>>> import numpy as np
>>> import numpy.linalg as la
>>> np.set_printoptions(precision=3, suppress=True, linewidth=160)
>>> def tidy(a):
...     return np.round(a, 3) + 0
... 
>>> A = np.load("test9.npy")
>>> A
array([[-2.187, -1.967, -0.318,  2.1  , -0.862,  0.724, -1.001,  2.277, -0.939,  1.299],
       [-2.007, -2.78 , -0.44 ,  2.646, -0.721,  0.83 , -0.983,  1.999, -0.967,  1.555],
       [-2.017, -1.471,  0.27 ,  1.918, -0.927,  1.268, -0.751,  2.607, -0.744,  1.896],
       [-2.06 , -1.717, -0.279,  2.37 , -1.647,  0.732, -1.413,  2.097, -0.563,  1.851],
       [-1.092,  1.66 ,  0.11 ,  0.298,  1.645,  2.07 ,  1.266,  0.774, -0.468,  1.837],
       [-0.565,  1.768,  0.657,  0.158,  1.186,  2.273,  0.725,  1.028, -0.823,  2.507],
       [-1.139,  1.784,  0.687, -0.093,  1.237,  1.886,  1.029,  0.885, -0.939,  1.83 ],
       [-1.058,  1.922,  0.978,  0.616,  1.028,  2.499,  0.667,  0.634, -0.825,  2.128],
       [-0.179,  0.172, -1.309,  0.997,  2.145, -1.521, -1.96 , -0.591, -2.24 , -1.202],
       [-0.168, -0.085, -0.624,  0.629,  2.756, -0.709, -2.113, -0.918, -1.909, -0.854],
       [-0.531, -0.172, -1.102,  0.722,  1.79 , -0.661, -2.105, -0.795, -2.081, -0.952],
       [-0.033,  0.137, -0.642,  0.624,  2.257, -1.413, -1.776, -0.974, -1.928, -0.953]])
>>> proj = A @ la.solve(A.T @ A, A.T)
>>> tidy(np.diag(proj))
array([0.421, 0.953, 0.659, 0.959, 0.934, 0.944, 0.802, 0.987, 0.892, 0.834, 0.883, 0.731])
>>> np.allclose(proj @ proj, proj)
True
>>> tidy(la.eigvalsh(proj))
array([0., 0., 1., 1., 1., 1., 1., 1., 1., 1., 1., 1.])
>>> tidy(np.trace(proj))
np.float64(10.0)
>>> A.reshape(-1, 2)
array([[-2.187, -1.967],
       [-0.318,  2.1  ],
       [-0.862,  0.724],
       [-1.001,  2.277],
       [-0.939,  1.299],
       [-2.007, -2.78 ],
       [-0.44 ,  2.646],
       [-0.721,  0.83 ],
       [-0.983,  1.999],
       [-0.967,  1.555],
       [-2.017, -1.471],
       [ 0.27 ,  1.918],
       [-0.927,  1.268],
       [-0.751,  2.607],
       [-0.744,  1.896],
       [-2.06 , -1.717],
       [-0.279,  2.37 ],
       [-1.647,  0.732],
       [-1.413,  2.097],
       [-0.563,  1.851],
       [-1.092,  1.66 ],
       [ 0.11 ,  0.298],
       [ 1.645,  2.07 ],
       [ 1.266,  0.774],
       [-0.468,  1.837],
       [-0.565,  1.768],
       [ 0.657,  0.158],
       [ 1.186,  2.273],
       [ 0.725,  1.028],
       [-0.823,  2.507],
       [-1.139,  1.784],
       [ 0.687, -0.093],
       [ 1.237,  1.886],
       [ 1.029,  0.885],
       [-0.939,  1.83 ],
       [-1.058,  1.922],
       [ 0.978,  0.616],
       [ 1.028,  2.499],
       [ 0.667,  0.634],
       [-0.825,  2.128],
       [-0.179,  0.172],
       [-1.309,  0.997],
       [ 2.145, -1.521],
       [-1.96 , -0.591],
       [-2.24 , -1.202],
       [-0.168, -0.085],
       [-0.624,  0.629],
       [ 2.756, -0.709],
       [-2.113, -0.918],
       [-1.909, -0.854],
       [-0.531, -0.172],
       [-1.102,  0.722],
       [ 1.79 , -0.661],
       [-2.105, -0.795],
       [-2.081, -0.952],
       [-0.033,  0.137],
       [-0.642,  0.624],
       [ 2.257, -1.413],
       [-1.776, -0.974],
       [-1.928, -0.953]])
>>> A.ravel(order="F")
array([-2.187, -2.007, -2.017, -2.06 , -1.092, -0.565, -1.139, -1.058, -0.179, -0.168, -0.531, -0.033, -1.967, -2.78 , -1.471, -1.717,  1.66 ,  1.768,  1.784,
        1.922,  0.172, -0.085, -0.172,  0.137, -0.318, -0.44 ,  0.27 , -0.279,  0.11 ,  0.657,  0.687,  0.978, -1.309, -0.624, -1.102, -0.642,  2.1  ,  2.646,
        1.918,  2.37 ,  0.298,  0.158, -0.093,  0.616,  0.997,  0.629,  0.722,  0.624, -0.862, -0.721, -0.927, -1.647,  1.645,  1.186,  1.237,  1.028,  2.145,
        2.756,  1.79 ,  2.257,  0.724,  0.83 ,  1.268,  0.732,  2.07 ,  2.273,  1.886,  2.499, -1.521, -0.709, -0.661, -1.413, -1.001, -0.983, -0.751, -1.413,
        1.266,  0.725,  1.029,  0.667, -1.96 , -2.113, -2.105, -1.776,  2.277,  1.999,  2.607,  2.097,  0.774,  1.028,  0.885,  0.634, -0.591, -0.918, -0.795,
       -0.974, -0.939, -0.967, -0.744, -0.563, -0.468, -0.823, -0.939, -0.825, -2.24 , -1.909, -2.081, -1.928,  1.299,  1.555,  1.896,  1.851,  1.837,  2.507,
        1.83 ,  2.128, -1.202, -0.854, -0.952, -0.953])
>>> A.reshape(2, -1)
array([[-2.187, -1.967, -0.318,  2.1  , -0.862,  0.724, -1.001,  2.277, -0.939,  1.299, -2.007, -2.78 , -0.44 ,  2.646, -0.721,  0.83 , -0.983,  1.999,
        -0.967,  1.555, -2.017, -1.471,  0.27 ,  1.918, -0.927,  1.268, -0.751,  2.607, -0.744,  1.896, -2.06 , -1.717, -0.279,  2.37 , -1.647,  0.732,
        -1.413,  2.097, -0.563,  1.851, -1.092,  1.66 ,  0.11 ,  0.298,  1.645,  2.07 ,  1.266,  0.774, -0.468,  1.837, -0.565,  1.768,  0.657,  0.158,
         1.186,  2.273,  0.725,  1.028, -0.823,  2.507],
       [-1.139,  1.784,  0.687, -0.093,  1.237,  1.886,  1.029,  0.885, -0.939,  1.83 , -1.058,  1.922,  0.978,  0.616,  1.028,  2.499,  0.667,  0.634,
        -0.825,  2.128, -0.179,  0.172, -1.309,  0.997,  2.145, -1.521, -1.96 , -0.591, -2.24 , -1.202, -0.168, -0.085, -0.624,  0.629,  2.756, -0.709,
        -2.113, -0.918, -1.909, -0.854, -0.531, -0.172, -1.102,  0.722,  1.79 , -0.661, -2.105, -0.795, -2.081, -0.952, -0.033,  0.137, -0.642,  0.624,
         2.257, -1.413, -1.776, -0.974, -1.928, -0.953]])
>>> blk = A.reshape(12, 2, -1)
>>> blk.transpose(1, 0, 2)
array([[[-2.187, -1.967, -0.318,  2.1  , -0.862],
        [-2.007, -2.78 , -0.44 ,  2.646, -0.721],
        [-2.017, -1.471,  0.27 ,  1.918, -0.927],
        [-2.06 , -1.717, -0.279,  2.37 , -1.647],
        [-1.092,  1.66 ,  0.11 ,  0.298,  1.645],
        [-0.565,  1.768,  0.657,  0.158,  1.186],
        [-1.139,  1.784,  0.687, -0.093,  1.237],
        [-1.058,  1.922,  0.978,  0.616,  1.028],
        [-0.179,  0.172, -1.309,  0.997,  2.145],
        [-0.168, -0.085, -0.624,  0.629,  2.756],
        [-0.531, -0.172, -1.102,  0.722,  1.79 ],
        [-0.033,  0.137, -0.642,  0.624,  2.257]],

       [[ 0.724, -1.001,  2.277, -0.939,  1.299],
        [ 0.83 , -0.983,  1.999, -0.967,  1.555],
        [ 1.268, -0.751,  2.607, -0.744,  1.896],
        [ 0.732, -1.413,  2.097, -0.563,  1.851],
        [ 2.07 ,  1.266,  0.774, -0.468,  1.837],
        [ 2.273,  0.725,  1.028, -0.823,  2.507],
        [ 1.886,  1.029,  0.885, -0.939,  1.83 ],
        [ 2.499,  0.667,  0.634, -0.825,  2.128],
        [-1.521, -1.96 , -0.591, -2.24 , -1.202],
        [-0.709, -2.113, -0.918, -1.909, -0.854],
        [-0.661, -2.105, -0.795, -2.081, -0.952],
        [-1.413, -1.776, -0.974, -1.928, -0.953]]])
>>> blk.shape
(12, 2, 5)
>>> np.einsum("ihd,jhd->hij", blk, blk).shape
(2, 12, 12)
>>> np.swapaxes(blk, 1, 2)[10]
array([[-0.531, -0.661],
       [-0.172, -2.105],
       [-1.102, -0.795],
       [ 0.722, -2.081],
       [ 1.79 , -0.952]])
